>>> import numpy as np
>>> import numpy.linalg as la
>>> np.set_printoptions(precision=3, suppress=True, linewidth=140, sign=" ")
>>> feats = np.load("a.npy")
>>> feats
array([[-0.721,  0.478,  0.934],
       [ 0.604, -0.38 , -0.862],
       [ 0.207, -0.119, -0.371],
       [ 0.558, -0.345, -0.824],
       [ 0.721, -0.478, -0.934],
       [-0.397,  0.235,  0.653],
       [-0.923,  0.726,  0.995],
       [ 0.207, -0.119, -0.371],
       [ 0.753, -0.508, -0.949],
       [-0.851,  0.617,  0.982],
       [ 0.604, -0.38 , -0.862],
       [ 0.782, -0.537, -0.96 ],
       [ 0.508, -0.31 , -0.778],
       [-0.604,  0.38 ,  0.862],
       [ 0.508, -0.31 , -0.778],
       [ 0.207, -0.119, -0.371],
       [-0.686,  0.446,  0.915],
       [ 0.336, -0.197, -0.572],
       [-0.207,  0.119,  0.371],
       [-0.139,  0.08 ,  0.254],
       [ 0.782, -0.537, -0.96 ],
       [ 0.508, -0.31 , -0.778],
       [ 0.454, -0.273, -0.721],
       [ 0.604, -0.38 , -0.862],
       [-0.647,  0.414,  0.892],
       [ 0.139, -0.08 , -0.254],
       [ 0.508, -0.31 , -0.778],
       [ 0.   ,  0.   ,  0.   ],
       [ 0.454, -0.273, -0.721],
       [ 0.558, -0.345, -0.824],
       [-0.508,  0.31 ,  0.778],
       [-0.273,  0.159,  0.478],
       [ 0.07 , -0.04 , -0.129]])
>>> x0 = np.array([1, 1, 0])
>>> y = feats @ x0
>>> coef, lr = np.zeros(3), 1 / la.norm(feats, 2) ** 2
>>> for i in range(6):
...     coef -= lr * feats.T @ (feats @ coef - y)
...     if i % 2 == 0: print(i, round(la.norm(feats @ coef - y), 3))
... 
0 0.111
2 0.11
4 0.109
>>> round(la.cond(feats), 3)
np.float64(146.293)
>>> la.cond(feats) > 100
np.True_
>>> la.matrix_rank(feats, rtol=0.1)
np.int64(1)
>>> round(float(la.norm(feats, 2) / la.norm(feats)), 3)
0.997
>>> A = np.loadtxt("mat.csv", delimiter=",")
>>> A
array([[-3.122, -2.397, -1.431,  0.618, -2.654,  0.197],
       [ 2.012, -2.528, -1.339, -1.679, -3.032,  0.868],
       [-0.651,  1.255, -1.221, -0.071,  3.791,  2.671],
       [-1.418, -1.141,  2.525, -0.49 , -3.871,  0.298],
       [-3.024,  0.968, -1.198,  0.104,  0.895, -3.56 ],
       [-2.752,  2.642, -2.105,  0.793, -1.078,  2.057],
       [-0.433, -0.681,  1.864,  3.473, -2.62 , -1.397],
       [-0.84 ,  1.047, -1.902,  4.067, -1.041,  1.4  ],
       [-1.208, -2.671, -0.398,  3.426, -2.105,  0.274],
       [ 2.197, -2.666,  2.34 , -1.534, -0.258, -2.275],
       [ 0.204,  4.388, -2.226, -0.396, -0.498, -0.588],
       [ 1.836,  2.938,  1.26 ,  2.285,  2.266, -1.028],
       [ 1.607,  2.42 ,  0.77 ,  2.262,  0.209,  3.288],
       [ 1.656, -0.327,  1.04 , -3.874,  0.543,  2.401],
       [ 2.271,  0.67 ,  3.453, -1.202,  2.385, -0.585],
       [-1.77 , -4.15 ,  0.684,  0.504, -1.975,  0.138],
       [-0.354, -1.636,  4.521, -1.143,  0.638, -0.207],
       [ 2.328, -1.35 ,  1.059,  3.206,  2.315, -0.998],
       [ 0.631, -3.1  , -0.556,  2.204, -1.238, -2.881],
       [-2.511, -0.823, -0.083,  2.867,  1.865, -2.513],
       [-0.157, -0.579,  0.119, -0.248,  4.756,  1.396],
       [-0.317,  1.146, -2.601, -3.455,  1.546,  1.58 ],
       [ 1.413, -0.152, -1.988,  0.536,  1.087, -4.19 ],
       [ 1.273, -1.198,  0.304, -4.553, -0.316,  1.013],
       [ 0.687,  2.926,  0.579,  1.875, -0.853,  3.375],
       [ 0.794, -1.573, -2.144,  2.484,  2.672,  1.997],
       [ 0.648,  0.217,  0.742,  2.698,  4.036, -0.64 ],
       [-2.011, -1.035,  2.328, -0.658,  0.548, -3.706],
       [-2.504, -0.622,  0.985, -0.452,  0.337, -4.13 ],
       [ 1.822, -3.167, -2.352,  0.169, -0.311, -2.448],
       [ 3.855,  0.803, -2.74 , -0.63 , -0.012,  1.262],
       [-1.746,  0.27 , -3.249,  1.848,  1.397, -2.44 ],
       [-0.291, -0.501,  4.218,  0.778, -2.339, -0.891],
       [ 2.024,  0.49 ,  3.281,  3.068,  0.649,  0.253]])
>>> W2 = A[[2, 29]].astype(float)
>>> for _ in range(3):
...     idx = la.norm(A[:, None] - W2, axis=-1).argmin(axis=1)
...     W2 = np.array([A[idx == j].mean(axis=0) for j in range(2)])
... 
>>> idx
array([ 1,  1,  0,  1,  1,  0,  1,  0,  1,  1,  0,  0,  0,  0,  0,  1,  1,  0,  1,  1,  0,  0,  1,  1,  0,  0,  0,  1,  1,  1,  0,  1,  1,
        0])
>>> np.abs(W2[1] - W2[0]).argmax()
np.int64(5)
